% ipython --no-banner

In [1]: import numpy as np

In [2]: import numpy.linalg as la

In [3]: np.set_printoptions(precision=2, suppress=True, linewidth=120)

In [4]: J = np.load("out15.npy")

In [5]: J
Out[5]: 
array([[0, 3, 3, 0],
       [0, 0, 3, 0],
       [0, 0, 0, 0],
       [0, 0, 0, 0]])

In [6]: np.abs(np.diag(la.qr(J)[1])) > 1e-9
Out[6]: array([False, False, False, False])

In [7]: np.allclose(J[:-1].T @ la.lstsq(J[:-1].T, J[-1])[0], J[-1])
Out[7]: True

In [8]: print(round(np.trace(la.pinv(J) @ J), 2))
2.0

In [9]: print(la.lstsq(J[:-1].T, J[-1])[2])
2

In [10]: [round(float(x), 2) for x in la.svd(J, compute_uv=False)[:3]]
Out[10]: [4.85, 1.85, 0.0]

In [11]: la.cond(J) > 100
Out[11]: np.True_

In [12]: J @ J
Out[12]: 
array([[0, 0, 9, 0],
       [0, 0, 0, 0],
       [0, 0, 0, 0],
       [0, 0, 0, 0]])

In [13]: np.flatnonzero(la.matrix_power((J != 0) + (J.T != 0) + np.eye(4), 4)[1])
Out[13]: array([0, 1, 2])

In [14]: (la.matrix_power((J != 0) + (J.T != 0) + np.eye(4), 4) > 0).astype(int)
Out[14]: 
array([[1, 1, 1, 0],
       [1, 1, 1, 0],
       [1, 1, 1, 0],
       [0, 0, 0, 1]])

In [15]: theta = np.radians(15)

In [16]: Rm = np.eye(4)

In [17]: Rm[2, 2] = Rm[3, 3] = np.cos(theta)

In [18]: Rm[2, 3], Rm[3, 2] = -np.sin(theta), np.sin(theta)

In [19]: print(Rm)
[[ 1.    0.    0.    0.  ]
 [ 0.    1.    0.    0.  ]
 [ 0.    0.    0.97 -0.26]
 [ 0.    0.    0.26  0.97]]

In [20]: A2 = J @ Rm.T

In [21]: np.allclose(J @ J.T, A2 @ A2.T)
Out[21]: True

In [22]: print(la.svd(J, compute_uv=False), la.svd(A2, compute_uv=False))
[4.85 1.85 0.   0.  ] [4.85 1.85 0.   0.  ]

In [23]: K = np.loadtxt("w.csv", delimiter=",")

In [24]: K
Out[24]: 
array([[  0.,  -8., -10.,   0.,  28.,  35.],
       [-10.,  -8.,  -4.,  35.,  28.,  14.],
       [ -6.,   0., -10.,  21.,   0.,  35.],
       [  0.,  -8., -10.,   0., -16., -20.],
       [-10.,  -8.,  -4., -20., -16.,  -8.],
       [ -6.,   0., -10., -12.,   0., -20.]])

In [25]: f, r1 = K[5], K[0]

In [26]: f @ f
Out[26]: np.float64(680.0)

In [27]: p = (f @ r1) / (f @ f) * f

In [28]: round(la.norm(f + r1) ** 2 + la.norm(f - r1) ** 2, 2)
Out[28]: np.float64(5706.0)

In [29]: m1 = np.array([[2, 0, 0],
    ...:     [-2, -2, 2],
    ...:     [0, 0, 1],
    ...:     [0, 0, -2],
    ...:     [1, 0, -2],
    ...:     [-2, -2, 2],
    ...:     [0, 1, 0]])

In [30]: m1[0] = m1[4]

In [31]: m1
Out[31]: 
array([[ 1,  0, -2],
       [-2, -2,  2],
       [ 0,  0,  1],
       [ 0,  0, -2],
       [ 1,  0, -2],
       [-2, -2,  2],
       [ 0,  1,  0]])

In [32]: P = m1 @ la.solve(m1.T @ m1, m1.T)

In [33]: np.round((np.eye(7) - P) @ m1, 2) + 0
Out[33]: 
array([[0., 0., 0.],
       [0., 0., 0.],
       [0., 0., 0.],
       [0., 0., 0.],
       [0., 0., 0.],
       [0., 0., 0.],
       [0., 0., 0.]])

In [34]: np.diag(P)
Out[34]: array([0.36, 0.47, 0.18, 0.71, 0.36, 0.47, 0.45])

In [35]: np.allclose(P @ P, P)
Out[35]: True

In [36]: P
Out[36]: 
array([[ 0.36, -0.07, -0.05,  0.11,  0.36, -0.07, -0.27],
       [-0.07,  0.47, -0.03,  0.05, -0.07,  0.47, -0.14],
       [-0.05, -0.03,  0.18, -0.36, -0.05, -0.03, -0.11],
       [ 0.11,  0.05, -0.36,  0.71,  0.11,  0.05,  0.22],
       [ 0.36, -0.07, -0.05,  0.11,  0.36, -0.07, -0.27],
       [-0.07,  0.47, -0.03,  0.05, -0.07,  0.47, -0.14],
       [-0.27, -0.14, -0.11,  0.22, -0.27, -0.14,  0.45]])

In [37]: print(np.round(P @ m1[:, 1], 2) + 0)
[ 0. -2.  0.  0.  0. -2.  1.]

In [38]: x = np.array([2, 0, 2])

In [39]: rhs = m1 @ x

In [40]: coef, lr = np.zeros(3), 1 / la.norm(m1, 2) ** 2

In [41]: for i in range(30):
    ...:     coef -= lr * m1.T @ (m1 @ coef - rhs)
    ...:     if i % 5 == 0: print(i, round(la.norm(m1 @ coef - rhs), 2))
    ...: 
0 3.93
5 2.18
10 1.59
15 1.34
20 1.17
25 1.04

In [42]: round(la.cond(m1), 2)
Out[42]: np.float64(6.56)

In [43]: A2 = np.c_[m1[:, :2] @ np.array([[0, -2], [2, -2]]), np.array([3, 3, 3, 1, 2, 0, 2])]

In [44]: A2
Out[44]: 
array([[ 0, -2,  3],
       [-4,  8,  3],
       [ 0,  0,  3],
       [ 0,  0,  1],
       [ 0, -2,  2],
       [-4,  8,  0],
       [ 2, -2,  2]])

In [45]: np.round(la.norm(A2 - m1 @ la.lstsq(m1, A2)[0], axis=0), 2) + 0
Out[45]: array([0.  , 0.  , 5.57])

In [46]: la.matrix_rank(np.c_[m1, A2])
Out[46]: np.int64(4)

In [47]: M = np.load("run8.npy")

In [48]: print(M)
[[ 0.1  -0.1   0.16 -0.03 -0.23]
 [-0.1   0.1  -0.16  0.03  0.23]
 [ 0.16 -0.16  0.27 -0.05 -0.38]
 [-0.03  0.03 -0.05  0.01  0.08]
 [-0.23  0.23 -0.38  0.08  0.53]]

In [49]: # rows and columns are dependent

In [50]: rk = la.matrix_rank(M)

In [51]: rk
Out[51]: np.int64(1)

In [52]: null = la.svd(M)[2][rk:].T

In [53]: print([int(la.matrix_rank(M[:, :j + 1])) for j in range(5)])
[1, 1, 1, 1, 1]

In [54]: [int(la.matrix_rank(np.delete(M, i, axis=0))) for i in range(5)]
Out[54]: [1, 1, 1, 1, 1]

In [55]: print(np.allclose(M @ null, 0))
True

In [56]: la.matrix_rank(M.T @ M), la.matrix_rank(M @ M.T)
Out[56]: (np.int64(1), np.int64(1))

In [57]: print(null.shape)
(5, 4)

In [58]: data = np.loadtxt("case3.csv", delimiter=",")

In [59]: data
Out[59]: 
array([[0., 3., 1., 1., 0., 0.],
       [1., 1., 1., 2., 1., 3.],
       [1., 3., 1., 1., 1., 1.],
       [3., 3., 1., 0., 0., 1.],
       [3., 3., 1., 0., 0., 1.],
       [0., 3., 0., 1., 3., 3.],
       [1., 2., 0., 1., 0., 2.]])

In [60]: # rows 3 and 4 are equal

In [61]: P = data @ la.solve(data.T @ data, data.T)

In [62]: round(np.trace(P), 2)
Out[62]: np.float64(6.0)

In [63]: P @ data[:, 1]
Out[63]: array([3., 1., 3., 3., 3., 3., 2.])

In [64]: np.round(la.eigvalsh(P), 2) + 0
Out[64]: array([0., 1., 1., 1., 1., 1., 1.])

In [65]: P.round(2) + 0
Out[65]: 
array([[1. , 0. , 0. , 0. , 0. , 0. , 0. ],
       [0. , 1. , 0. , 0. , 0. , 0. , 0. ],
       [0. , 0. , 1. , 0. , 0. , 0. , 0. ],
       [0. , 0. , 0. , 0.5, 0.5, 0. , 0. ],
       [0. , 0. , 0. , 0.5, 0.5, 0. , 0. ],
       [0. , 0. , 0. , 0. , 0. , 1. , 0. ],
       [0. , 0. , 0. , 0. , 0. , 0. , 1. ]])

In [66]: left, sigma, vt = la.svd(M)

In [67]: np.argmax(sigma[:-1] / (sigma[1:] + 1e-6)) + 1
Out[67]: np.int64(1)

In [68]: A2 = left[:, :1] @ np.diag(sigma[:1]) @ vt[:1]

In [69]: np.round(la.norm(M - A2, 2), 2), round(float(sigma[1]), 2)
Out[69]: (np.float64(0.0), 0.0)

In [70]: la.matrix_rank(M, rtol=0.05)
Out[70]: np.int64(1)

In [71]: la.matrix_rank(A2)
Out[71]: np.int64(1)

In [72]: print(round(la.norm(M - A2) / la.norm(M), 2))
0.0

In [73]: left, sigma, vt = la.svd(data, full_matrices=False)

In [74]: print(np.abs(vt[0]))
[0.37 0.72 0.19 0.23 0.23 0.45]

In [75]: np.cumsum(sigma ** 2) / np.sum(sigma ** 2)
Out[75]: array([0.75, 0.9 , 0.96, 0.99, 1.  , 1.  ])

In [76]: print(sigma / sigma[0])
[1.   0.45 0.28 0.2  0.11 0.02]

In [77]: print(sigma)
[9.47 4.3  2.65 1.89 1.06 0.15]

In [78]: x = np.array([3, 0, 2, 0, 1, 2])

In [79]: h1 = np.maximum(data @ x, 0)

In [80]: h1
Out[80]: array([ 2., 12.,  8., 13., 13.,  9.,  7.])

In [81]: np.maximum(data @ (3 * x), 0)
Out[81]: array([ 6., 36., 24., 39., 39., 27., 21.])

In [82]: np.tanh(data @ x)
Out[82]: array([0.96, 1.  , 1.  , 1.  , 1.  , 1.  , 1.  ])

In [83]: np.flatnonzero(h1 > 1e-9)
Out[83]: array([0, 1, 2, 3, 4, 5, 6])

In [84]: data.T @ h1
Out[84]: array([105., 161.,  48.,  50.,  47., 111.])

In [85]: x = np.array([7, 0, -1, 3, 4, -8])

In [86]: rhs = data @ x

In [87]: coef, lr = np.zeros(6), 1 / la.norm(data, 2) ** 2

In [88]: for i in range(10):
    ...:     coef -= lr * data.T @ (data @ coef - rhs)
    ...:     if i % 2 == 0: print(i, round(la.norm(data @ coef - rhs), 2))
    ...: 
0 17.97
2 12.41
4 9.21
6 7.45
8 6.5

In [89]: coef
Out[89]: array([ 2.64,  1.35,  0.99, -1.65, -1.35, -2.42])

In [90]: np.round(la.cond(data), 2)
Out[90]: np.float64(63.33)

In [91]: feats = np.load("block14.npy")

In [92]: feats
Out[92]: 
array([[-6,  2],
       [-6,  2],
       [ 0,  0],
       [-6,  2],
       [-3,  1]])

In [93]: x = np.array([4, 0, -4])

In [94]: h1 = np.maximum(m1 @ x, 0)

In [95]: np.maximum(m1 @ (3 * x), 0)
Out[95]: array([36,  0,  0, 24, 36,  0,  0])

In [96]: print(np.maximum(m1 @ x, 0) - np.maximum(-m1 @ x, 0))
[ 12 -16  -4   8  12 -16   0]

In [97]: m1.T @ h1
Out[97]: array([ 24,   0, -64])

In [98]: h1
Out[98]: array([12,  0,  0,  8, 12,  0,  0])

In [99]: left, sigma, vt = la.svd(feats)

In [100]: V = vt[:(sigma > 1e-8).sum()]

In [101]: rng = np.random.default_rng(82)

In [102]: x = feats[2] + -1 * feats[0] + rng.integers(2) * np.eye(2)[0]

In [103]: print(x)
[ 7. -2.]

In [104]: np.diag(V.T @ V)
Out[104]: array([0.9, 0.1])

In [105]: left, sigma, vt = la.svd(feats, full_matrices=False)

In [106]: sigma.round(2) + 0
Out[106]: array([11.4,  0. ])

In [107]: np.round(vt @ vt.T, 2) + 0
Out[107]: 
array([[1., 0.],
       [0., 1.]])

In [108]: np.round(left.T @ feats @ vt.T, 2) + 0
Out[108]: 
array([[11.4,  0. ],
       [ 0. ,  0. ]])

In [109]: np.round(sigma / sigma[0], 2) + 0
Out[109]: array([1., 0.])

In [110]: print((sigma > 1e-8).sum())
1

In [111]: np.allclose(left * sigma @ vt, feats)
Out[111]: True

In [112]: left.shape, sigma.shape, vt.shape
Out[112]: ((5, 2), (2,), (2, 2))

In [113]: np.argsort(-la.norm(feats, axis=0).round(6), kind="stable")[:3]
Out[113]: array([0, 1])

In [114]: F = np.loadtxt("x.csv", delimiter=",")

In [115]: F
Out[115]: 
array([[-0.6 , -0.68,  0.42],
       [ 0.72, -0.22,  0.66],
       [-0.36,  0.69,  0.62]])

In [116]: # columns are unit length and at right angles

In [117]: A2 = F / la.norm(F, axis=1, keepdims=True)

In [118]: G = A2 @ A2.T

In [119]: (G - 2 * np.eye(3)).round(6).argmax(axis=1)
Out[119]: array([1, 0, 0])

In [120]: print(np.round(np.degrees(np.arccos(np.clip(G[1, 0], -1, 1))), 2))
90.0

In [121]: print((np.abs(G) > 0.9).astype(int))
[[1 0 0]
 [0 1 0]
 [0 0 1]]

In [122]: np.argwhere(np.triu(np.abs(G) > 0.95, 1))
Out[122]: array([], shape=(0, 2), dtype=int64)

In [123]: A2 = F / np.sqrt((F ** 2).mean(axis=1, keepdims=True))

In [124]: F - F.mean(axis=1, keepdims=True)
Out[124]: 
array([[-0.31, -0.4 ,  0.71],
       [ 0.33, -0.61,  0.28],
       [-0.68,  0.38,  0.3 ]])

In [125]: print(la.matrix_rank(F - F.mean(axis=1, keepdims=True)))
2

In [126]: A2[0]
Out[126]: array([-1.04, -1.18,  0.73])
